In [1]: import numpy as np

In [2]: np.set_printoptions(precision=2, suppress=True, linewidth=120)

In [3]: J = np.load("block19.npy")

In [4]: J
Out[4]: 
array([[-4,  0,  0,  1,  2,  0,  0,  1],
       [-2,  0,  0,  1,  1,  2,  1,  2],
       [-2,  1,  2,  2,  1,  2,  0,  0],
       [-4,  2,  1,  2,  2,  1,  2,  2],
       [-4,  0,  2,  1,  2,  2,  1,  1],
       [ 0,  1,  1,  1,  0,  1,  2,  0],
       [ 0,  0,  0,  0,  0,  2,  1,  1]])

In [5]: M2 = J / np.sqrt((J ** 2).mean(axis=1, keepdims=True))

In [6]: M2[6]
Out[6]: array([0.  , 0.  , 0.  , 0.  , 0.  , 2.31, 1.15, 1.15])

In [7]: print(np.linalg.norm(M2, axis=1))
[2.83 2.83 2.83 2.83 2.83 2.83 2.83]

In [8]: np.linalg.matrix_rank(M2) == np.linalg.matrix_rank(J)
Out[8]: np.True_

In [9]: vec = np.array([1, 4, 2, 2, 3, 0, 0, 3])

In [10]: h1 = np.maximum(J @ vec, 0)

In [11]: J * (h1 > 1e-9)[:, None]
Out[11]: 
array([[-4,  0,  0,  1,  2,  0,  0,  1],
       [-2,  0,  0,  1,  1,  2,  1,  2],
       [-2,  1,  2,  2,  1,  2,  0,  0],
       [-4,  2,  1,  2,  2,  1,  2,  2],
       [-4,  0,  2,  1,  2,  2,  1,  1],
       [ 0,  1,  1,  1,  0,  1,  2,  0],
       [ 0,  0,  0,  0,  0,  2,  1,  1]])

In [12]: np.maximum(J @ vec, 0) - np.maximum(-J @ vec, 0)
Out[12]: array([ 7,  9, 13, 22, 11,  8,  3])

In [13]: np.tanh(J @ vec)
Out[13]: array([1., 1., 1., 1., 1., 1., 1.])

In [14]: print(np.maximum(J @ (3 * vec), 0))
[21 27 39 66 33 24  9]

In [15]: J.T @ h1
Out[15]: array([-204,   65,   78,  105,  102,  102,   83,   83])

In [16]: h1
Out[16]: array([ 7,  9, 13, 22, 11,  8,  3])

In [17]: np.flatnonzero(h1 > 1e-9)
Out[17]: array([0, 1, 2, 3, 4, 5, 6])

In [18]: gram = J.T @ J

In [19]: print(np.linalg.matrix_rank(gram))
7

In [20]: np.diag(gram)
Out[20]: array([56,  6, 10, 12, 14, 18, 11, 11])

In [21]: np.round(np.linalg.eigvalsh(gram)[::-1], 2) + 0
Out[21]: array([108.84,  13.92,   7.27,   5.83,   1.72,   0.32,   0.09,   0.  ])

In [22]: np.linalg.svd(J, compute_uv=False) ** 2
Out[22]: array([108.84,  13.92,   7.27,   5.83,   1.72,   0.32,   0.09])
